% ipython --no-banner

In [1]: import numpy as np

In [2]: from numpy import linalg as LA

In [3]: np.set_printoptions(precision=4, suppress=True, linewidth=140, sign=" ")

In [4]: data = np.load("m.npy")

In [5]: data
Out[5]: 
array([[-1.,  2.,  0.],
       [ 2., -4.,  2.],
       [ 0.,  2., -2.]])

In [6]: # equal to its transpose

In [7]: rng = np.random.default_rng(70425)

In [8]: z = rng.permutation(3)

In [9]: z
Out[9]: array([ 2,  1,  0])

In [10]: A2 = data[z][:, z]

In [11]: np.allclose(A2, data)
Out[11]: False

In [12]: x = np.array([-1, 0, 3])

In [13]: target = data @ x

In [14]: target
Out[14]: array([ 1.,  4., -6.])

In [15]: LA.solve(data, data[:, 1])
Out[15]: array([ 0.,  1.,  0.])

In [16]: F = np.vander(np.arange(6) - 1, 3, increasing=True)

In [17]: F
Out[17]: 
array([[ 1, -1,  1],
       [ 1,  0,  0],
       [ 1,  1,  1],
       [ 1,  2,  4],
       [ 1,  3,  9],
       [ 1,  4, 16]])

In [18]: f = np.array([2, 1])

In [19]: np.correlate(F[1], F[5], "full")
Out[19]: array([ 16,   4,   1,   0,   0])

In [20]: np.polyval(f, F[1])
Out[20]: array([ 3,  1,  1])

In [21]: A2 = np.c_[F[:, :1] @ np.array([[0]]), np.array([-4, -2, 4, 5, -2, -2])]

In [22]: A2
Out[22]: 
array([[ 0, -4],
       [ 0, -2],
       [ 0,  4],
       [ 0,  5],
       [ 0, -2],
       [ 0, -2]])

In [23]: LA.norm(A2 - F @ LA.lstsq(F, A2)[0], axis=0)
Out[23]: array([ 0.    ,  4.6198])

In [24]: LA.matrix_rank(np.c_[F, A2])
Out[24]: np.int64(4)

In [25]: A2 = F / np.sqrt((F ** 2).mean(axis=1, keepdims=True))

In [26]: LA.matrix_rank(A2) == LA.matrix_rank(F)
Out[26]: np.True_

In [27]: LA.norm(A2, axis=1)
Out[27]: array([ 1.7321,  1.7321,  1.7321,  1.7321,  1.7321,  1.7321])

In [28]: mat = np.load("case15.npy")

In [29]: mat
Out[29]: 
array([[ 24,   6,   3,  24,  15],
       [ 64,  16,   8,  64,  40],
       [  8,   2,   1,   8,   5],
       [-56, -14,  -7, -56, -35],
       [-16,  -4,  -2, -16, -10],
       [-24,  -6,  -3, -24, -15]])

In [30]: round(np.trace(LA.pinv(mat) @ mat), 4)
Out[30]: np.float64(1.0)

In [31]: np.allclose(mat[:-1].T @ LA.lstsq(mat[:-1].T, mat[-1])[0], mat[-1])
Out[31]: True

In [32]: np.unique(mat.round(6), axis=0).shape
Out[32]: (6, 5)

In [33]: LA.lstsq(mat[:-1].T, mat[-1])[2]
Out[33]: np.int32(1)

In [34]: X = np.eye(4, dtype=int)[rng.permutation(4)] * np.array([-3, -1, -2, -3])

In [35]: X
Out[35]: 
array([[ 0,  0,  0, -3],
       [-3,  0,  0,  0],
       [ 0,  0, -2,  0],
       [ 0, -1,  0,  0]])

In [36]: # 2 blocks once reordered

In [37]: X @ X
Out[37]: 
array([[ 0,  3,  0,  0],
       [ 0,  0,  0,  9],
       [ 0,  0,  4,  0],
       [ 3,  0,  0,  0]])

In [38]: np.sort(LA.eigvals(X).real)
Out[38]: array([-2.0801, -2.    ,  1.04  ,  1.04  ])

In [39]: X.reshape(2, -1)
Out[39]: 
array([[ 0,  0,  0, -3, -3,  0,  0,  0],
       [ 0,  0, -2,  0,  0, -1,  0,  0]])

In [40]: X.reshape(4, 5)
ValueError: cannot reshape array of size 16 into shape (4,5)


In [41]: t3 = X.reshape(4, 2, -1)

In [42]: t3.sum(axis=1)
Out[42]: 
array([[ 0, -3],
       [-3,  0],
       [-2,  0],
       [ 0, -1]])

In [43]: t3.transpose(1, 0, 2)
Out[43]: 
array([[[ 0,  0],
        [-3,  0],
        [ 0,  0],
        [ 0, -1]],

       [[ 0, -3],
        [ 0,  0],
        [-2,  0],
        [ 0,  0]]])

In [44]: t3[:, 0]
Out[44]: 
array([[ 0,  0],
       [-3,  0],
       [ 0,  0],
       [ 0, -1]])

In [45]: np.swapaxes(t3, 1, 2)[2]
Out[45]: 
array([[ 0, -2],
       [ 0,  0]])

In [46]: t3.shape
Out[46]: (4, 2, 2)

In [47]: K = np.diag(np.array([1, -3, -2, 0, -3, -2, 3])) + -3 * np.eye(7, k=1) + -3 * np.eye(7, k=-1)

In [48]: K
Out[48]: 
array([[ 1., -3.,  0.,  0.,  0.,  0.,  0.],
       [-3., -3., -3.,  0.,  0.,  0.,  0.],
       [ 0., -3., -2., -3.,  0.,  0.,  0.],
       [ 0.,  0., -3.,  0., -3.,  0.,  0.],
       [ 0.,  0.,  0., -3., -3., -3.,  0.],
       [ 0.,  0.,  0.,  0., -3., -2., -3.],
       [ 0.,  0.,  0.,  0.,  0., -3.,  3.]])

In [49]: # symmetric

In [50]: [round(float(LA.det(K[:i, :i])), 2) + 0 for i in range(1, 8)]
Out[50]: [1.0, -12.0, 15.0, 108.0, -459.0, -54.0, 3969.0]

In [51]: round(float(LA.eigvalsh(K).min()), 4)
Out[51]: -7.3428

In [52]: vals, evecs = LA.eigh(K)

In [53]: x = np.array([3, 5, 4, 1, 0, 0, 5])

In [54]: x @ K @ x
Out[54]: np.float64(-257.0)

In [55]: LA.eigvalsh(K[1:, 1:])
Out[55]: array([-7.1997, -5.7309, -2.288 , -0.0515,  3.4696,  4.8006])

In [56]: m1 = np.array([[0, 4, -1], [-1, 3, -2], [-2, 2, -3], [-2, 2, -3]])

In [57]: # looks like rank 2

In [58]: r = LA.matrix_rank(m1)

In [59]: r
Out[59]: np.int64(2)

In [60]: null = LA.svd(m1)[2][r:].T

In [61]: np.allclose(m1 @ null, 0)
Out[61]: True

In [62]: null.shape
Out[62]: (3, 1)

In [63]: [int(LA.matrix_rank(np.delete(m1, i, axis=0))) for i in range(4)]
Out[63]: [2, 2, 2, 2]

In [64]: np.round(m1 @ null, 4) + 0
Out[64]: 
array([[ 0.],
       [ 0.],
       [ 0.],
       [ 0.]])

In [65]: np.round(np.trace(LA.pinv(m1) @ m1), 4)
Out[65]: np.float64(2.0)

In [66]: np.unique(m1.round(6), axis=0).shape
Out[66]: (3, 3)

In [67]: np.round(m1 @ LA.pinv(m1) @ m1, 4) + 0
Out[67]: 
array([[ 0.,  4., -1.],
       [-1.,  3., -2.],
       [-2.,  2., -3.],
       [-2.,  2., -3.]])

In [68]: np.abs(np.diag(LA.qr(m1)[1])) > 1e-9
Out[68]: array([ True,  True, False])

In [69]: sig = 20 * 0.7 ** np.arange(5)

In [70]: q, _ = LA.qr(np.array([[0.1, -0.2, -0.4, 1.3, -0.5],
    ...:     [0.1, -1.0, 0.7, 0.1, -1.0],
    ...:     [-0.3, -0.6, 0.8, -1.5, -0.3],
    ...:     [0.0, -0.6, 0.0, 1.8, 0.7],
    ...:     [0.2, 0.3, 1.1, 0.8, -2.1]]))

In [71]: M = rng.normal(size=(32, 5)) * sig @ q

In [72]: M
Out[72]: 
array([[ 11.4463,  -3.21  , -11.6875,   2.6902, -13.0038],
       [  1.6433,  -3.3121,   6.1883,  -3.5364, -39.5997],
       [ -0.6611,   5.7104, -10.5754,  14.3671,  37.6355],
       [ -3.7954,  -4.0462,  21.5287,  -5.1165, -17.0307],
       [  6.2395,  -4.8738,  -3.5089,  -3.1271, -17.1951],
       [ -4.092 ,  18.8346,  19.3526, -17.743 ,  -8.5708],
       [  7.8959,  13.0216,  -0.7305,  -0.5744,  -2.0247],
       [ -6.4598,  -1.8672,   8.2136, -15.5982, -18.6232],
       [ 14.0145,  10.5714, -18.84  ,  -1.6137,  14.7069],
       [  5.4439,  10.7862,  -6.1813,  -4.7894, -15.7784],
       [ 12.2079,   6.0115,  -0.9931,   1.5349,  22.258 ],
       [ -6.5752,  25.5091,  -1.6702,  13.6872,   4.5288],
       [ 13.9001,  11.543 ,  -2.5005,  -6.3019,   7.4749],
       [ -0.5166, -10.7223,  -1.8023,  12.304 ,   7.58  ],
       [ -2.4923,  26.0595,   2.4138, -10.0002,  -8.2882],
       [  0.3668,  -9.7617,  -1.5263,   3.2219, -22.5355],
       [-22.5576, -26.5761,  24.0028, -10.4297, -25.5801],
       [  5.3612,  13.7921,   1.5123,  -8.9584,   8.2731],
       [-28.6279,  -4.1478,  22.4852,  -0.3247, -30.7894],
       [ -2.0246,  10.0338,  -7.4823,   4.7892,  21.5263],
       [ -2.1652,  -6.902 ,  -8.9567,  13.4599,  13.6437],
       [ -0.7694,  21.0213,   2.8168, -15.3198,  26.396 ],
       [  3.1754,  -0.7261,   2.2598,  16.0895, -11.9451],
       [  1.1971,  16.2484,  -4.4436,  -5.9173,  13.647 ],
       [-11.7251,  -8.8951,   4.2506,   9.9204,   5.2124],
       [ -1.4769,  12.6393,  12.6457, -14.4642, -21.8485],
       [-12.2052, -13.1215,  -7.1328,  14.6574,   5.7505],
       [  4.5503,  -2.9981,  -9.8001,  20.6489,  18.4148],
       [ -7.6507,  -5.5437,  -1.1724,  -2.4339, -15.9804],
       [  9.8841,  -7.2164,  -8.9742,   4.3655,   7.4557],
       [  1.7129, -15.888 ,  -8.4601,  13.841 ,  14.064 ],
       [  4.6815,  10.9622,  -0.7665,  -9.2526, -20.8364]])

In [73]: P = M @ LA.solve(M.T @ M, M.T)

In [74]: np.round(LA.eigvalsh(P), 4) + 0
Out[74]: 
array([ 0.,  0.,  0.,  0.,  0.,  0.,  0.,  0.,  0.,  0.,  0.,  0.,  0.,  0.,  0.,  0.,  0.,  0.,  0.,  0.,  0.,  0.,  0.,  0.,  0.,  0.,
        0.,  1.,  1.,  1.,  1.,  1.])
